$ python3 -q
>>> import numpy as np
>>> import numpy.linalg as la
>>> np.set_printoptions(suppress=True, linewidth=100)
>>> feats = np.loadtxt("dump.csv", delimiter=",")
>>> feats.round(2)
array([[ 0.86, -0.34, -0.14, -0.34, -0.14],
       [-0.34,  0.22, -0.34, -0.78, -0.34],
       [-0.14, -0.34,  0.86, -0.34, -0.14],
       [-0.34, -0.78, -0.34,  0.22, -0.34],
       [-0.14, -0.34, -0.14, -0.34,  0.86]])
>>> round(float(np.abs(la.eigvals(feats)).max()), 2)
1.0
>>> la.determinant(feats)
Traceback (most recent call last):
  File "<python-input-6>", line 1, in <module>
    la.determinant(feats)
    ^^^^^^^^^^^^^^
AttributeError: module 'numpy.linalg' has no attribute 'determinant'
>>> np.round(feats @ feats, 2) + 0
array([[1., 0., 0., 0., 0.],
       [0., 1., 0., 0., 0.],
       [0., 0., 1., 0., 0.],
       [0., 0., 0., 1., 0.],
       [0., 0., 0., 0., 1.]])
>>> np.allclose(feats, feats.T)
True
>>> feats.inv()
Traceback (most recent call last):
  File "<python-input-9>", line 1, in <module>
    feats.inv()
    ^^^^^^^^^
AttributeError: 'numpy.ndarray' object has no attribute 'inv'
>>> np.round(np.sort(np.abs(la.eigvals(feats))), 2)
array([1., 1., 1., 1., 1.])
>>> np.trace(feats)
np.float64(3.0)
>>> np.round((feats + feats.T) / 2, 2)
array([[ 0.86, -0.34, -0.14, -0.34, -0.14],
       [-0.34,  0.22, -0.34, -0.78, -0.34],
       [-0.14, -0.34,  0.86, -0.34, -0.14],
       [-0.34, -0.78, -0.34,  0.22, -0.34],
       [-0.14, -0.34, -0.14, -0.34,  0.86]])
>>> round(float(la.det(feats)), 2)
-1.0
>>> np.allclose(feats @ feats.T, feats.T @ feats)
True
